$ ipython --no-banner

In [1]: import numpy as np

In [2]: import numpy.linalg as la

In [3]: np.set_printoptions(suppress=True, linewidth=100)

In [4]: X = np.load("a.npy")

In [5]: X
Out[5]: 
array([[0, 0, 0, 0, 0, 0],
       [2, 2, 0, 0, 0, 0],
       [2, 2, 2, 0, 0, 0],
       [1, 0, 1, 1, 0, 0],
       [1, 1, 0, 2, 0, 0],
       [2, 0, 0, 2, 1, 1]])

In [6]: round(float(la.norm(X[0], 1)), 2), round(float(la.norm(X[0], np.inf)), 2)
Out[6]: (0.0, 0.0)

In [7]: round(float(la.norm(X, 2)), 2)
Out[7]: 5.12

In [8]: np.round(la.norm(X, "nuc"), 2)
Out[8]: np.float64(11.26)

In [9]: round(la.norm(X) ** 2 / la.norm(X, 2) ** 2, 2)
Out[9]: np.float64(1.49)

In [10]: la.norm(X, axis=1).argmax()
Out[10]: np.int64(2)

In [11]: X[0] @ X[2]
Out[11]: np.int64(0)

In [12]: np.prod(np.diag(X)), round(float(la.det(X)), 2)
Out[12]: (np.int64(0), 0.0)

In [13]: la.matrix_rank(X - X[0, 0] * np.eye(6))
Out[13]: np.int64(5)

In [14]: np.round(np.sort(la.eigvals(X)), 2)
Out[14]: array([0., 0., 1., 1., 2., 2.])

In [15]: np.round(X @ la.pinv(X) @ X, 2) + 0
Out[15]: 
array([[0., 0., 0., 0., 0., 0.],
       [2., 2., 0., 0., 0., 0.],
       [2., 2., 2., 0., 0., 0.],
       [1., 0., 1., 1., 0., 0.],
       [1., 1., 0., 2., 0., 0.],
       [2., 0., 0., 2., 1., 1.]])

In [16]: np.unique(X.round(6), axis=0).shape
Out[16]: (6, 6)

In [17]: round(np.trace(la.pinv(X) @ X), 2)
Out[17]: np.float64(5.0)

In [18]: np.argsort(-la.norm(X, axis=0).round(6), kind="stable")[:3]
Out[18]: array([0, 1, 3])

In [19]: round(la.norm(X, 2) / la.norm(X), 2)
Out[19]: np.float64(0.82)

In [20]: [round(float(x), 2) for x in la.svd(X, compute_uv=False)[:3]]
Out[20]: [5.12, 2.92, 1.6]

In [21]: F = np.load("data.npy")

In [22]: F.round(2) + 0
Out[22]: 
array([[ -2.53,   0.94,   0.14,  -2.  ,  -7.62,  -4.62],
       [ -1.58,   1.14,  -5.1 ,  -2.  ,  -0.45,  -3.  ],
       [ -4.4 ,   0.43,  -0.92,  -2.  ,  -6.99,  -1.87],
       [ -5.38,  -1.61,  -2.57,  -2.  ,  -8.42,  -3.51],
       [ -1.98,   4.75,   2.27,  -2.  ,  -3.28,   0.19],
       [ -4.75,   4.87,   6.05,  -2.  ,  -6.55,  -0.59],
       [ -2.64,   3.96,  -0.34,  -2.  ,  -1.29,   1.36],
       [ -4.71,   0.85,  -2.89,  -2.  ,  -4.23,   2.53],
       [  1.61,   1.13,  -7.7 ,  -2.  ,   1.01,  -2.13],
       [ -0.9 ,  -0.26,  -6.28,  -2.  ,  -2.19,  -4.35],
       [ -1.87,   4.71,  -0.05,  -2.  ,   0.41,  -0.93],
       [ -1.27,  -0.29,  -3.78,  -2.  ,  -4.95,  -6.75],
       [ -3.13,   0.07,  -3.34,  -2.  ,  -4.97,  -2.27],
       [ -0.87,   5.64,   2.35,  -2.  ,  -1.28,  -1.71],
       [ -3.91,   1.09,  -3.39,  -2.  ,  -2.27,  -0.92],
       [  3.46,   5.03,  -2.08,  -2.  ,   2.09,  -5.14],
       [ -0.44,  -1.76,  -4.65,  -2.  ,  -7.46,  -8.  ],
       [ -0.24,   2.31,  -3.77,  -2.  ,  -1.47,   0.2 ],
       [  0.04,   5.84,   3.19,  -2.  ,  -1.7 ,  -4.51],
       [  0.46,   1.82,  -6.83,  -2.  ,   2.2 ,  -2.11],
       [ -2.15,   0.69,  -2.6 ,  -2.  ,  -5.84,  -0.31],
       [ -2.68,  -3.59,  -8.88,  -2.  ,  -6.  ,  -2.63],
       [  0.33,   7.39,   3.91,  -2.  ,  -0.86,   0.7 ],
       [  1.35,  -0.15,  -6.46,  -2.  ,  -3.18,  -4.16],
       [ -1.23,   3.08,  -1.78,  -2.  ,   0.  ,  -5.42],
       [ -1.32,   2.76,  -3.68,  -2.  ,   0.63,  -0.99],
       [ -2.27,  -1.97,  -3.5 ,  -2.  ,  -8.09,  -9.24],
       [ -0.11,   5.92,  -1.17,  -2.  ,   1.73,   5.67],
       [ -2.73,   4.19,  -0.14,  -2.  ,  -0.41,  -0.28],
       [ -7.56,   2.49,   5.32,  -2.  ,  -9.77,   0.17],
       [  0.66,   5.23,  -2.16,  -2.  ,   3.13,  -0.74],
       [  2.05,   3.36,  -6.69,  -2.  ,   4.55,  -1.46],
       [ -1.32,  -0.19,  -6.51,  -2.  ,  -1.37,  -4.37],
       [  0.83,  -1.69,  -4.4 ,  -2.  ,  -7.73, -10.4 ],
       [  1.43,   5.17,  -0.2 ,  -2.  ,   0.14,  -2.63],
       [ -1.82,   2.74,  -0.8 ,  -2.  ,  -4.07,   1.02],
       [ -3.66,   2.81,   2.46,  -2.  ,  -6.7 ,  -1.6 ],
       [ -6.33,  -0.62,   0.2 ,  -2.  ,  -9.75,  -2.67],
       [ -2.84,   4.67,   3.74,  -2.  ,  -4.92,  -0.33],
       [ -1.44,  -1.48,  -6.27,  -2.  ,  -4.75,  -4.7 ]])

In [23]: # rows and columns are dependent

In [24]: np.round(np.trace(la.pinv(F) @ F), 2)
Out[24]: np.float64(5.0)

In [25]: la.lstsq(F[:-1].T, F[-1])[2]
Out[25]: np.int32(5)

In [26]: U, sv, Vt = la.svd(F)

In [27]: vecs = Vt[:(sv > 1e-8).sum()]

In [28]: rng = np.random.default_rng(41)

In [29]: x = F[28] + -3 * F[5] + rng.integers(2) * np.eye(6)[2]

In [30]: x.round(2)
Out[30]: array([ 11.51, -10.42, -17.3 ,   4.  ,  19.23,   1.49])

In [31]: np.round(vecs.T @ vecs, 2) + 0
Out[31]: 
array([[ 0.99,  0.03, -0.02,  0.08, -0.01,  0.  ],
       [ 0.03,  0.88,  0.07, -0.31,  0.05,  0.02],
       [-0.02,  0.07,  0.96,  0.19, -0.03, -0.01],
       [ 0.08, -0.31,  0.19,  0.19,  0.12,  0.04],
       [-0.01,  0.05, -0.03,  0.12,  0.98, -0.01],
       [ 0.  ,  0.02, -0.01,  0.04, -0.01,  1.  ]])

In [32]: la.matrix_rank(np.vstack([F, x]))
Out[32]: np.int64(6)

In [33]: np.round(np.diag(vecs.T @ vecs), 2)
Out[33]: array([0.99, 0.88, 0.96, 0.19, 0.98, 1.  ])

In [34]: U, sv, Vt = la.svd(F)

In [35]: sv.round(2) + 0
Out[35]: array([39.58, 28.36, 21.95, 15.78,  6.45,  0.  ])

In [36]: np.argmax(sv[:-1] / (sv[1:] + 1e-6)) + 1
Out[36]: np.int64(5)

In [37]: A2 = U[:, :5] @ np.diag(sv[:5]) @ Vt[:5]

In [38]: round(float(la.norm(F - A2, 2)), 2), round(float(sv[5]), 2)
Out[38]: (0.0, 0.0)

In [39]: la.matrix_rank(F, rtol=0.05)
Out[39]: np.int64(5)

In [40]: np.round(la.norm(F - A2) / la.norm(F), 2)
Out[40]: np.float64(0.0)

In [41]: round(np.abs(F - A2).max(), 2)
Out[41]: np.float64(0.0)
